>>> import numpy as np
>>> import numpy.linalg as la
>>> np.set_printoptions(precision=1, suppress=True, linewidth=160)
>>> rd = lambda a: np.round(a, 1) + 0
>>> feats = np.loadtxt("dump.csv", delimiter=",")
>>> feats
array([[ 1. , -1. , -1. ],
       [-1. ,  0.9,  1. ],
       [ 0.4, -0.8, -0.6],
       [ 0.5, -0.1, -0.5],
       [-0.9, -0.6,  0.9],
       [-0.3, -0.8, -0.1],
       [-0.3,  0.4,  0.4],
       [ 0. ,  0.1,  0. ],
       [ 0.4, -0.9, -0.7],
       [ 0.6, -0.3, -0.6],
       [ 0.7, -1. , -0.9],
       [-1. ,  0.3,  0.9]])
>>> out = np.c_[feats[:, :1] @ np.array([[-1]]), np.array([1, 1, -2, 2, 1, -3, -3, -1, 0, -1, -1, -1])]
>>> out
array([[-1. ,  1. ],
       [ 1. ,  1. ],
       [-0.4, -2. ],
       [-0.5,  2. ],
       [ 0.9,  1. ],
       [ 0.3, -3. ],
       [ 0.3, -3. ],
       [ 0. , -1. ],
       [-0.4,  0. ],
       [-0.6, -1. ],
       [-0.7, -1. ],
       [ 1. , -1. ]])
>>> la.matrix_rank(np.c_[feats, out])
np.int64(4)
>>> rd(la.norm(out - feats @ la.lstsq(feats, out)[0], axis=0))
array([0., 5.])
>>> C2 = np.cov(feats, rowvar=False)
>>> rd(np.median(feats, axis=0))
array([ 0.2, -0.4, -0.3])
>>> rd(np.corrcoef(feats.T))
array([[ 1. , -0.6, -1. ],
       [-0.6,  1. ,  0.7],
       [-1. ,  0.7,  1. ]])
>>> C2.shape
(3, 3)
>>> rd(la.eigvalsh(C2)[::-1])
array([1.3, 0.2, 0. ])
>>> Ac = feats - feats.mean(axis=0)
>>> vecs = la.svd(Ac)[2][:2]
>>> out = Ac - Ac @ vecs.T @ vecs
>>> rd(np.diag(vecs.T @ vecs))
array([0.5, 1. , 0.5])
>>> rd(la.norm(out) / la.norm(Ac))
np.float64(0.1)
>>> la.norm(out, axis=1).round(6).argmax()
np.int64(4)
>>> rd(out.std(axis=0))
array([0.1, 0. , 0.1])
>>> X = np.load("run2.npy")
>>> X
array([[ 7.,  6.,  2.,  6.],
       [ 6., 12.,  3.,  9.],
       [ 2.,  3.,  4.,  3.],
       [ 6.,  9.,  3., 12.]])
>>> Lm = la.cholesky(X)
>>> rd(Lm @ Lm.T)
array([[ 7.,  6.,  2.,  6.],
       [ 6., 12.,  3.,  9.],
       [ 2.,  3.,  4.,  3.],
       [ 6.,  9.,  3., 12.]])
>>> la.eigvalsh(X).min() > 0
np.True_
>>> x0 = np.ones(4)
>>> for _ in range(7):
...     x0 = X @ x0
...     x0 /= la.norm(x0)
...     print(round(x0 @ X @ x0, 1))
... 
26.0
26.0
26.0
26.0
26.0
26.0
26.0
>>> rd(la.eigvalsh(X)[-1])
np.float64(26.0)
>>> out = la.inv(X)
>>> rd(la.det(X) * la.det(out))
np.float64(1.0)
>>> rd(la.cond(X))
np.float64(8.7)
>>> np.allclose(out, X.T)
False
>>> rd(la.det(X) * out)
array([[198., -54., -18., -54.],
       [-54., 153., -27., -81.],
       [-18., -27., 225., -27.],
       [-54., -81., -27., 153.]])
>>> rd(la.slogdet(X)[0])
np.float64(1.0)
>>> data = np.load("sample8.npy")
>>> data
array([[4., 1., 0.],
       [0., 4., 1.],
       [0., 0., 4.]])
>>> x0 = np.array([1, 5, -3])
>>> h1 = np.maximum(data @ x0, 0)
>>> data * (h1 > 1e-9)[:, None]
array([[4., 1., 0.],
       [0., 4., 1.],
       [0., 0., 0.]])
>>> rd(np.tanh(data @ x0))
array([ 1.,  1., -1.])
>>> np.maximum(data @ (3 * x0), 0)
array([27., 51.,  0.])
>>> C2 = data.T @ data
>>> np.trace(C2), (data ** 2).sum()
(np.float64(50.0), np.float64(50.0))
>>> rd(la.svd(data, compute_uv=False) ** 2)
array([22.4, 16.5, 11.1])
>>> C2
array([[16.,  4.,  0.],
       [ 4., 17.,  4.],
       [ 0.,  4., 17.]])
>>> Z = feats[[5, 6]].astype(float)
>>> for _ in range(5):
...     z = la.norm(feats[:, None] - Z, axis=-1).argmin(axis=1)
...     Z = np.array([feats[z == j].mean(axis=0) for j in range(2)])
... 
>>> z
array([0, 1, 0, 0, 1, 0, 1, 1, 0, 0, 0, 1])
>>> np.bincount(z)
array([7, 5])
>>> np.abs(Z[1] - Z[0]).argmax()
np.int64(2)
>>> rd(Z)
array([[ 0.5, -0.7, -0.6],
       [-0.6,  0.2,  0.6]])
>>> ang = np.radians(11)
>>> Rm = np.eye(3)
>>> Rm[1, 1] = Rm[0, 0] = np.cos(ang)
>>> Rm[1, 0], Rm[0, 1] = -np.sin(ang), np.sin(ang)
>>> rd(Rm)
array([[ 1. ,  0.2,  0. ],
       [-0.2,  1. ,  0. ],
       [ 0. ,  0. ,  1. ]])
>>> out = data @ Rm.T
>>> rd(np.abs(out - data).max(axis=0))
array([0.8, 0.8, 0. ])
>>> rd(la.det(Rm)), rd(np.trace(Rm))
(np.float64(1.0), np.float64(3.0))
>>> np.allclose(la.norm(data, axis=1), la.norm(out, axis=1))
True
>>> rd(out)
array([[4.1, 0.2, 0. ],
       [0.8, 3.9, 1. ],
       [0. , 0. , 4. ]])
>>> P = np.triu(np.array([[-2, 1, 0], [0, 1, 2], [2, 1, -2]]), 1) + np.eye(3)
>>> out = P @ data @ la.inv(P)
>>> la.matrix_rank(out)
np.int64(3)
>>> arr = np.loadtxt("data.csv", delimiter=",")
>>> rd(arr)
array([[ 0.3, -0.3,  0.4],
       [-0.3,  0.2, -0.3],
       [ 0.4, -0.3,  0.5]])
>>> left, s, Vh = la.svd(arr)
>>> rd(s)
array([1., 0., 0.])
>>> np.argmax(s[:-1] / (s[1:] + 1e-6)) + 1
np.int64(1)
>>> out = left[:, :1] @ np.diag(s[:1]) @ Vh[:1]
>>> la.matrix_rank(out)
np.int64(1)
>>> rd(la.norm(arr - out) / la.norm(arr))
np.float64(0.0)
>>> rd(la.norm(arr - out, 2)), rd(s[1])
(np.float64(0.0), np.float64(0.0))
>>> rd(np.abs(arr - out).max())
np.float64(0.0)
>>> la.matrix_rank(arr, rtol=0.05)
np.int64(1)
>>> evals, vecs = la.eigh(arr)
>>> x0 = np.array([0, 1, -2])
>>> rd(x0 @ arr @ x0)
np.float64(3.5)
>>> rd(np.abs(arr).sum(axis=1).max()), rd(np.abs(evals).max())
(np.float64(1.2), np.float64(1.0))
>>> (np.sign(vecs[:, -1].round(6)) == np.sign(vecs[0, -1].round(6))).astype(int)
array([1, 0, 1])
>>> rd(vecs * np.abs(evals) @ vecs.T)
array([[ 0.3, -0.3,  0.4],
       [-0.3,  0.2, -0.3],
       [ 0.4, -0.3,  0.5]])
>>> np.unique(arr.round(6), axis=0).shape
(3, 3)
>>> np.allclose(arr[:-1].T @ la.lstsq(arr[:-1].T, arr[-1])[0], arr[-1])
True
>>> A = np.load("m.npy")
>>> A
array([[ -5.7,   0. ,   0.1],
       [  1.2,   1.6,   0.1],
       [-15.4,  -0.8,   0.2],
       [ -2.3,   1.2,  -0.1],
       [  0.6,  -1.1,   0.9],
       [  8.1,  -4.9,  -0.9],
       [  3.7,   1.7,  -1.7],
       [ -0.9,   4.2,  -1.2],
       [ -1.7,   4.4,  -0.2],
       [  1.8,  -1.7,   0. ],
       [ -0.7,  -4.1,  -1.3],
       [  2.9,   0. ,   1.8],
       [  3.6,  -3.1,  -1. ],
       [  8.3,  -3.1,   1.5],
       [  0.2,   1.7,  -0.5],
       [  1.9,   7.1,  -0.2],
       [  1.4,   6.3,  -0.5],
       [ 11.6,   5.2,  -0.8],
       [ -2.7,  -1.5,   0.2],
       [ -0.2,  -5.6,  -0.9],
       [ -0.9,   2. ,   1.1],
       [ -0.1,   0.1,   0.6],
       [ -0.5,  -3.3,  -1.1],
       [ -1.4,   2.8,   1.8],
       [ -7.7,  -1. ,   0.3],
       [  4.8,  -0.3,  -1.7],
       [ -4.7,  -1.6,  -0.6]])
>>> Ac = A - A.mean(axis=1)
Traceback (most recent call last):
  File "<python-input-87>", line 1, in <module>
    Ac = A - A.mean(axis=1)
         ~~^~~~~~~~~~~~~~~~
ValueError: operands could not be broadcast together with shapes (27,3) (27,) 
>>> Ac = A - A.mean(axis=0)
>>> left, s, Vh = la.svd(Ac, full_matrices=False)
>>> np.abs(left[:, 0]).argmax()
np.int64(2)
>>> np.abs(Vh[0]).argmax()
np.int64(0)
>>> (np.sign(left[:, 0]) == np.sign(left[0, 0])).astype(int)
array([1, 0, 1, 1, 0, 0, 0, 1, 1, 0, 1, 0, 0, 0, 0, 0, 0, 0, 1, 1, 1, 1, 1, 1, 1, 0, 1])
>>> rd(s)
array([26.6, 16.9,  4.9])
>>> np.searchsorted(np.cumsum(s ** 2) / (s ** 2).sum(), 0.9) + 1
np.int64(2)
>>> Ac = A - A.mean(axis=0)
>>> vecs = la.svd(Ac)[2][:2]
>>> out = Ac - Ac @ vecs.T @ vecs
>>> rd(out.std(axis=0))
array([0. , 0. , 0.9])
>>> rd((Ac @ vecs.T).std(axis=0))
array([5.1, 3.3])
>>> rd(np.diag(vecs.T @ vecs))
array([1., 1., 0.])
>>> la.norm(out, axis=1).round(6).argmax()
np.int64(11)
>>> W0 = np.array([[0, 9, 0, 0], [8, 0, 0, 0], [0, 0, 0, 9], [0, 0, 8, 0]])
>>> x0 = np.array([-1, -1, 3, 1])
>>> rhs = W0 @ x0
>>> rhs
array([-9, -8,  9, 24])
>>> rd(la.solve(W0, W0[:, 1]))
array([0., 1., 0., 0.])
>>> rd(la.solve(W0, rhs + W0[:, 2]))
array([-1., -1.,  4.,  1.])
>>> mat = np.load("test1.npy")
>>> mat
array([[ 2.1, -0.3, -4.3,  4.1],
       [ 0.2,  0.3,  0. , -0.2],
       [ 1.8, -0.1, -4.1,  4.1]])
>>> ang = np.radians(45)
>>> Rm = np.eye(4)
>>> Rm[0, 0] = Rm[2, 2] = np.cos(ang)
>>> Rm[0, 2], Rm[2, 0] = -np.sin(ang), np.sin(ang)
>>> rd(Rm)
array([[ 0.7,  0. , -0.7,  0. ],
       [ 0. ,  1. ,  0. ,  0. ],
       [ 0.7,  0. ,  0.7,  0. ],
       [ 0. ,  0. ,  0. ,  1. ]])
>>> out = mat @ Rm.T
>>> rd(np.abs(out - mat).max(axis=0))
array([2.4, 0. , 2.7, 0. ])
>>> rd(la.det(Rm)), rd(np.trace(Rm))
(np.float64(1.0), np.float64(3.4))
>>> C2 = mat.T @ mat
>>> (mat @ mat.T).shape
(3, 3)
>>> rd(la.svd(mat, compute_uv=False) ** 2)
array([76.6,  0.2,  0.1])
>>> rd(la.eigvalsh(C2)[::-1])
array([76.6,  0.2,  0.1,  0. ])
>>> la.matrix_rank(C2)
np.int64(3)
